$ python -q
>>> import numpy as np
>>> np.set_printoptions(precision=2, suppress=True, linewidth=120)
>>> Q, _ = np.linalg.qr(np.array([[-0.4, 0.4, 0.0, 0.5, 0.6, 0.6, -0.2, 0.6, -1.4],
...     [-2.5, -1.9, -0.8, -0.4, -1.4, -0.5, 0.1, -0.2, -0.3],
...     [0.8, -0.2, -0.2, 1.0, -0.7, 0.6, 1.4, 0.2, -2.1],
...     [0.2, -2.3, 0.0, 0.1, -1.9, -0.4, -0.2, 1.2, -1.2],
...     [-1.3, -0.2, 0.0, -0.4, -0.5, 0.0, -0.9, -0.5, 0.6],
...     [-0.4, -1.2, 0.0, 2.0, -0.5, -2.5, -0.2, 2.1, 0.0],
...     [0.5, 1.5, -0.8, 0.7, 0.1, 0.3, 0.9, -0.5, 0.8],
...     [-1.4, 0.3, -0.1, -0.6, 0.2, -0.6, 0.3, -0.2, -0.6],
...     [-2.1, -0.5, 1.1, -0.8, -0.8, -0.3, 0.0, -1.0, 1.1],
...     [-0.2, 0.4, 0.1, 1.0, -1.2, 1.5, 1.2, -1.5, -0.2]]))
>>> W0 = Q @ Q.T
>>> W0.round(2) + 0
array([[ 1.  ,  0.  ,  0.02, -0.01,  0.01,  0.  ,  0.  , -0.01,  0.01, -0.02],
       [ 0.  ,  1.  , -0.03,  0.01, -0.02,  0.  , -0.01,  0.02, -0.01,  0.03],
       [ 0.02, -0.03,  0.65,  0.13, -0.23,  0.02, -0.08,  0.24, -0.15,  0.27],
       [-0.01,  0.01,  0.13,  0.95,  0.09, -0.01,  0.03, -0.09,  0.06, -0.1 ],
       [ 0.01, -0.02, -0.23,  0.09,  0.85,  0.01, -0.05,  0.16, -0.1 ,  0.17],
       [ 0.  ,  0.  ,  0.02, -0.01,  0.01,  1.  ,  0.  , -0.01,  0.01, -0.01],
       [ 0.  , -0.01, -0.08,  0.03, -0.05,  0.  ,  0.98,  0.05, -0.03,  0.06],
       [-0.01,  0.02,  0.24, -0.09,  0.16, -0.01,  0.05,  0.84,  0.1 , -0.18],
       [ 0.01, -0.01, -0.15,  0.06, -0.1 ,  0.01, -0.03,  0.1 ,  0.94,  0.11],
       [-0.02,  0.03,  0.27, -0.1 ,  0.17, -0.01,  0.06, -0.18,  0.11,  0.8 ]])
>>> def softmax(z):
...     e = np.exp(z - z.max(axis=-1, keepdims=True))
...     return e / e.sum(axis=-1, keepdims=True)
... 
>>> softmax(W0[2])
array([0.09, 0.09, 0.17, 0.1 , 0.07, 0.09, 0.08, 0.11, 0.08, 0.12])
>>> np.round(softmax(10 * W0[2]), 2) + 0
array([0.  , 0.  , 0.95, 0.01, 0.  , 0.  , 0.  , 0.02, 0.  , 0.02])
>>> softmax(W0[2] + 4)
array([0.09, 0.09, 0.17, 0.1 , 0.07, 0.09, 0.08, 0.11, 0.08, 0.12])
>>> S = W0 @ W0.T / np.sqrt(10)
>>> softmax(S)
array([[0.13, 0.1 , 0.1 , 0.1 , 0.1 , 0.1 , 0.1 , 0.1 , 0.1 , 0.1 ],
       [0.1 , 0.13, 0.1 , 0.1 , 0.1 , 0.1 , 0.1 , 0.1 , 0.1 , 0.1 ],
       [0.1 , 0.1 , 0.12, 0.1 , 0.09, 0.1 , 0.09, 0.1 , 0.09, 0.11],
       [0.1 , 0.1 , 0.1 , 0.13, 0.1 , 0.1 , 0.1 , 0.09, 0.1 , 0.09],
       [0.1 , 0.1 , 0.09, 0.1 , 0.13, 0.1 , 0.1 , 0.1 , 0.09, 0.1 ],
       [0.1 , 0.1 , 0.1 , 0.1 , 0.1 , 0.13, 0.1 , 0.1 , 0.1 , 0.1 ],
       [0.1 , 0.1 , 0.09, 0.1 , 0.1 , 0.1 , 0.13, 0.1 , 0.1 , 0.1 ],
       [0.1 , 0.1 , 0.1 , 0.09, 0.1 , 0.1 , 0.1 , 0.13, 0.1 , 0.09],
       [0.1 , 0.1 , 0.09, 0.1 , 0.09, 0.1 , 0.1 , 0.1 , 0.13, 0.1 ],
       [0.1 , 0.1 , 0.1 , 0.09, 0.1 , 0.1 , 0.1 , 0.09, 0.1 , 0.12]])
>>> softmax(S)[2] @ W0
array([0.1 , 0.09, 0.1 , 0.11, 0.08, 0.1 , 0.09, 0.12, 0.09, 0.12])
